$ ipython --no-banner

In [1]: import numpy as np

In [2]: from numpy import linalg as LA

In [3]: np.set_printoptions(precision=3, suppress=True, linewidth=100)

In [4]: rnd = lambda a: np.round(a, 3) + 0

In [5]: B = np.array([[1, 4], [-3, -2], [3, -5]])

In [6]: F = np.tile(B, (2, 3))

In [7]: F
Out[7]: 
array([[ 1,  4,  1,  4,  1,  4],
       [-3, -2, -3, -2, -3, -2],
       [ 3, -5,  3, -5,  3, -5],
       [ 1,  4,  1,  4,  1,  4],
       [-3, -2, -3, -2, -3, -2],
       [ 3, -5,  3, -5,  3, -5]])

In [8]: B = F[0, 0] * F[1:] - np.outer(F[1:, 0], F[0])

In [9]: B
Out[9]: 
array([[  0,  10,   0,  10,   0,  10],
       [  0, -17,   0, -17,   0, -17],
       [  0,   0,   0,   0,   0,   0],
       [  0,  10,   0,  10,   0,  10],
       [  0, -17,   0, -17,   0, -17]])

In [10]: LA.matrix_rank(B), LA.matrix_rank(F)
Out[10]: (np.int64(1), np.int64(2))

In [11]: F[:, 0] / F[0, 0]
Out[11]: array([ 1., -3.,  3.,  1., -3.,  3.])

In [12]: LA.lstsq(F[:-1].T, F[-1])[2]
Out[12]: np.int32(2)

In [13]: np.abs(np.diag(LA.qr(F)[1])) > 1e-9
Out[13]: array([ True,  True, False, False, False, False])

In [14]: np.unique(F.round(6), axis=0).shape
Out[14]: (3, 6)

In [15]: np.allclose(F[:-1].T @ LA.lstsq(F[:-1].T, F[-1])[0], F[-1])
Out[15]: True

In [16]: left, sigma, vt = LA.svd(F)

In [17]: evecs = vt[:(sigma > 1e-8).sum()]

In [18]: rng = np.random.default_rng(184864)

In [19]: vec = F[1] + -3 * F[4] + rng.integers(2) * np.eye(6)[1]

In [20]: vec
Out[20]: array([6., 5., 6., 4., 6., 4.])

In [21]: rnd(evecs.T @ evecs)
Out[21]: 
array([[0.333, 0.   , 0.333, 0.   , 0.333, 0.   ],
       [0.   , 0.333, 0.   , 0.333, 0.   , 0.333],
       [0.333, 0.   , 0.333, 0.   , 0.333, 0.   ],
       [0.   , 0.333, 0.   , 0.333, 0.   , 0.333],
       [0.333, 0.   , 0.333, 0.   , 0.333, 0.   ],
       [0.   , 0.333, 0.   , 0.333, 0.   , 0.333]])

In [22]: np.allclose(evecs.T @ evecs @ vec, vec)
Out[22]: False

In [23]: LA.matrix_rank(np.vstack([F, vec]))
Out[23]: np.int64(3)

In [24]: F.reshape(2, -1)
Out[24]: 
array([[ 1,  4,  1,  4,  1,  4, -3, -2, -3, -2, -3, -2,  3, -5,  3, -5,  3, -5],
       [ 1,  4,  1,  4,  1,  4, -3, -2, -3, -2, -3, -2,  3, -5,  3, -5,  3, -5]])

In [25]: F.ravel(order="F")
Out[25]: 
array([ 1, -3,  3,  1, -3,  3,  4, -2, -5,  4, -2, -5,  1, -3,  3,  1, -3,  3,  4, -2, -5,  4, -2,
       -5,  1, -3,  3,  1, -3,  3,  4, -2, -5,  4, -2, -5])

In [26]: t3 = F.reshape(6, 2, -1)

In [27]: t3.shape
Out[27]: (6, 2, 3)

In [28]: np.einsum("ihd,jhd->hij", t3, t3).shape
Out[28]: (2, 6, 6)

In [29]: np.einsum("ihd,ihd->ih", t3, t3)
Out[29]: 
array([[18, 33],
       [22, 17],
       [43, 59],
       [18, 33],
       [22, 17],
       [43, 59]])

In [30]: np.swapaxes(t3, 1, 2)[2]
Out[30]: 
array([[ 3, -5],
       [-5,  3],
       [ 3, -5]])

In [31]: vec = np.array([0, -3, -2, -2, -1, 2])

In [32]: np.einsum("ij,j->i", F, vec)
Out[32]: array([-15,  15,   6, -15,  15,   6])

In [33]: F @ vec
Out[33]: array([-15,  15,   6, -15,  15,   6])

In [34]: np.sign((F @ vec).round(6))
Out[34]: array([-1,  1,  1, -1,  1,  1])

In [35]: F @ (2 * vec)
Out[35]: array([-30,  30,  12, -30,  30,  12])

In [36]: M = np.loadtxt("run14.csv", delimiter=",")

In [37]: M
Out[37]: 
array([[ 8., 10., 11.,  5.],
       [10., 16.,  4.,  9.],
       [11.,  4.,  6.,  6.],
       [ 5.,  9.,  6., 12.]])

In [38]: # equal to its transpose

In [39]: q = M.astype(float).copy()

In [40]: for j in range(4):
    ...:     q[:, j] -= q[:, :j] @ (q[:, :j].T @ q[:, j])
    ...:     q[:, j] /= LA.norm(q[:, j])
    ...: 

In [41]: rnd(q.T @ q)
Out[41]: 
array([[1., 0., 0., 0.],
       [0., 1., 0., 0.],
       [0., 0., 1., 0.],
       [0., 0., 0., 1.]])

In [42]: rnd(q.T @ M)
Out[42]: 
array([[17.607, 18.686, 12.722, 14.54 ],
       [ 0.   , 10.19 ,  1.4  ,  5.33 ],
       [ 0.   ,  0.   ,  6.722,  0.975],
       [ 0.   ,  0.   ,  0.   ,  6.726]])
